$ python -q
>>> import numpy as np
>>> from numpy import linalg as LA
>>> np.set_printoptions(precision=3, suppress=True, linewidth=200)
>>> rd = lambda a: np.round(a, 3) + 0
>>> J = np.array([[0, 0, 0],
...     [0, 0, 0],
...     [2, 2, 0],
...     [3, 2, 0],
...     [5, 2, 1],
...     [5, 4, 1],
...     [7, 4, 2],
...     [8, 6, 2],
...     [8, 8, 4],
...     [8, 10, 4],
...     [8, 12, 6],
...     [9, 13, 8],
...     [9, 13, 9]])
>>> # row 1 repeats row 0
>>> Xs = (J - J.mean(axis=0)) / J.std(axis=0)
>>> print(rd(Xs.std(axis=0)))
[1. 1. 1.]
>>> b = LA.lstsq(np.delete(Xs, 0, axis=1), Xs[:, 0])[0]
>>> rd(b)
array([ 1.343, -0.483])
>>> print(rd(1 - np.var(Xs[:, 0] - np.delete(Xs, 0, axis=1) @ b)))
0.792
>>> np.abs(b).argmax()
np.int64(0)
>>> Z = J[[1, 4]].astype(float)
>>> for _ in range(6):
...     z = LA.norm(J[:, None] - Z, axis=-1).argmin(axis=1)
...     Z = np.array([J[z == j].mean(axis=0) for j in range(2)])
... 
>>> z
array([0, 0, 0, 0, 0, 0, 0, 1, 1, 1, 1, 1, 1])
>>> rd(Z)
array([[ 3.143,  2.   ,  0.571],
       [ 8.333, 10.333,  5.5  ]])
>>> rd(Z[1] - Z[0])
array([5.19 , 8.333, 4.929])
>>> Xs = J - J.mean(axis=0)
>>> vecs = LA.svd(Xs)[2][:1]
>>> out = Xs - Xs @ vecs.T @ vecs
>>> print(rd(np.cov(Xs @ vecs.T, rowvar=False)))
41.49
>>> print(rd((Xs @ vecs.T).std(axis=0)))
[6.189]
>>> rd(out.std(axis=0))
array([1.247, 0.535, 0.823])
>>> print(rd(np.diag(vecs.T @ vecs)))
[0.223 0.558 0.219]
>>> LA.norm(out, axis=1).round(6).argmax()
np.int64(7)
>>> z = J[:, 0] > np.median(J[:, 0])
>>> f = J[z].mean(axis=0) - J[~z].mean(axis=0)
>>> (((J - J.mean(axis=0)) @ f > 0) == z).mean()
np.float64(1.0)
>>> hat = J @ LA.solve(J.T @ J, J.T)
>>> rd(np.trace(hat))
np.float64(3.0)
>>> rd(LA.eigvalsh(hat))
array([0., 0., 0., 0., 0., 0., 0., 0., 0., 0., 1., 1., 1.])
>>> np.allclose(hat @ hat, hat)
True
>>> rd(np.diag(hat))
array([0.   , 0.   , 0.113, 0.101, 0.296, 0.138, 0.368, 0.264, 0.133, 0.357, 0.348, 0.321, 0.561])
>>> mat = np.load("sample14.npy")
>>> print(mat)
[[ 1.  0.  0.  0.  0.]
 [ 0.  1.  0.  0.  0.]
 [ 0.  0.  0.  0.  1.]
 [ 0.  0.  0.  1.  0.]
 [ 0.  0. -1.  0.  0.]]
>>> # 4 blocks once reordered
>>> G = np.cov(J, rowvar=False)
>>> rd(LA.eigvalsh(G)[::-1])
array([41.49 ,  2.29 ,  0.438])
>>> rd(J.std(axis=0))
array([3.177, 4.655, 3.009])
>>> G.shape
(3, 3)
>>> f = np.array([-1, 4, -4, 4, 4])
>>> g = np.array([-8, -8, 7])
>>> K = np.outer(f, g)
>>> K
array([[  8,   8,  -7],
       [-32, -32,  28],
       [ 32,  32, -28],
       [-32, -32,  28],
       [-32, -32,  28]])
>>> # null space of dimension 2
>>> print(np.abs(np.diag(LA.qr(K)[1])) > 1e-9)
[ True False False]
>>> try:
...     LA.inv(K)
... except LA.LinAlgError as e:
...     print(e)
... 
Last 2 dimensions of the array must be square
>>> np.allclose(K[:-1].T @ LA.lstsq(K[:-1].T, K[-1])[0], K[-1])
True
>>> out = np.array([[4, 0, 1], [5, 2, 3]])
>>> Z = np.kron(out, K)
>>> Z.shape
(10, 9)
>>> rd(LA.norm(Z, 2)), rd(LA.norm(out, 2) * LA.norm(K, 2))
(np.float64(779.277), np.float64(779.277))
>>> r = LA.matrix_rank(K)
>>> r
np.int64(1)
>>> null = LA.svd(K)[2][r:].T
>>> rd(null @ null.T)
array([[ 0.638, -0.362,  0.316],
       [-0.362,  0.638,  0.316],
       [ 0.316,  0.316,  0.723]])
>>> LA.matrix_rank(K.T @ K), LA.matrix_rank(K @ K.T)
(np.int64(1), np.int64(1))
>>> [int(LA.matrix_rank(np.delete(K, i, axis=0))) for i in range(5)]
[1, 1, 1, 1, 1]
>>> print(null.shape)
(3, 2)
>>> rd(K @ null)
array([[0., 0.],
       [0., 0.],
       [0., 0.],
       [0., 0.],
       [0., 0.]])
>>> vec = np.array([0, 1, -1])
>>> LA.norm(K @ vec) <= LA.norm(K, 2) * LA.norm(vec) + 1e-9
np.True_
>>> K * vec
array([[  0,   8,   7],
       [  0, -32, -28],
       [  0,  32,  28],
       [  0, -32, -28],
       [  0, -32, -28]])
>>> K @ np.ones(3)
array([  9., -36.,  36., -36., -36.])
>>> K @ (2 * vec)
array([  30, -120,  120, -120, -120])
>>> np.sign((K @ vec).round(6))
array([ 1, -1,  1, -1, -1])
>>> vec @ K
Traceback (most recent call last):
  File "<python-input-66>", line 1, in <module>
    vec @ K
    ~~~~^~~
ValueError: matmul: Input operand 1 has a mismatch in its core dimension 0, with gufunc signature (n?,k),(k,m?)->(n?,m?) (size 5 is different from 3)
>>> (K @ vec).argmax()
np.int64(2)
>>> K @ vec
array([ 15, -60,  60, -60, -60])
>>> m1 = np.array([[1.4, -1.6, -0.2],
...     [-0.3, -1.9, 0.1],
...     [-0.4, -0.8, 0.5],
...     [-1.3, -1.2, 0.5],
...     [0.7, 0.5, 1.9],
...     [-0.2, -0.7, 0.3],
...     [-0.1, 0.5, 1.5],
...     [-0.2, -0.5, 0.0],
...     [-1.3, 0.5, 0.1],
...     [0.3, -0.5, 1.3],
...     [-0.4, -0.1, 0.0],
...     [0.4, 0.5, -0.2],
...     [0.4, -0.5, 1.4],
...     [-0.7, 1.5, -0.3],
...     [-1.3, -0.5, 1.3],
...     [0.2, 1.3, -0.8],
...     [-0.3, 1.2, -0.2],
...     [1.2, -1.6, -2.1],
...     [3.1, 0.3, 1.4],
...     [0.0, 0.6, -1.2],
...     [-1.0, -0.9, 1.2],
...     [0.0, 0.1, -0.2],
...     [0.4, 1.2, 0.3],
...     [-0.9, -2.5, 0.2],
...     [-0.5, 1.1, 1.3],
...     [-1.5, 1.8, 1.4]])
>>> rng = np.random.default_rng(29)
>>> m1[:, 0] = 2 * m1[:, 2] + 0.3 * rng.normal(size=26)
>>> rd(m1)
array([[-0.518, -1.6  , -0.2  ],
       [ 0.215, -1.9  ,  0.1  ],
       [ 0.95 , -0.8  ,  0.5  ],
       [ 0.95 , -1.2  ,  0.5  ],
       [ 3.819,  0.5  ,  1.9  ],
       [ 0.532, -0.7  ,  0.3  ],
       [ 3.089,  0.5  ,  1.5  ],
       [-0.015, -0.5  ,  0.   ],
       [ 0.37 ,  0.5  ,  0.1  ],
       [ 2.403, -0.5  ,  1.3  ],
       [-0.108, -0.1  ,  0.   ],
       [-0.657,  0.5  , -0.2  ],
       [ 2.299, -0.5  ,  1.4  ],
       [-1.27 ,  1.5  , -0.3  ],
       [ 2.618, -0.5  ,  1.3  ],
       [-1.849,  1.3  , -0.8  ],
       [-0.627,  1.2  , -0.2  ],
       [-4.374, -1.6  , -2.1  ],
       [ 2.925,  0.3  ,  1.4  ],
       [-2.23 ,  0.6  , -1.2  ],
       [ 2.606, -0.9  ,  1.2  ],
       [-0.123,  0.1  , -0.2  ],
       [ 1.495,  1.2  ,  0.3  ],
       [ 0.488, -2.5  ,  0.2  ],
       [ 2.646,  1.1  ,  1.3  ],
       [ 2.145,  1.8  ,  1.4  ]])
>>> out = m1 / np.sqrt((m1 ** 2).mean(axis=1, keepdims=True))
>>> print(LA.matrix_rank(m1 - m1.mean(axis=1, keepdims=True)))
2
>>> rd(out[6])
array([1.542, 0.25 , 0.749])
>>> LA.matrix_rank(out) == LA.matrix_rank(m1)
np.True_
>>> rd(LA.norm(out, axis=1))
array([1.732, 1.732, 1.732, 1.732, 1.732, 1.732, 1.732, 1.732, 1.732, 1.732, 1.732, 1.732, 1.732, 1.732, 1.732, 1.732, 1.732, 1.732, 1.732, 1.732, 1.732, 1.732, 1.732, 1.732, 1.732, 1.732])
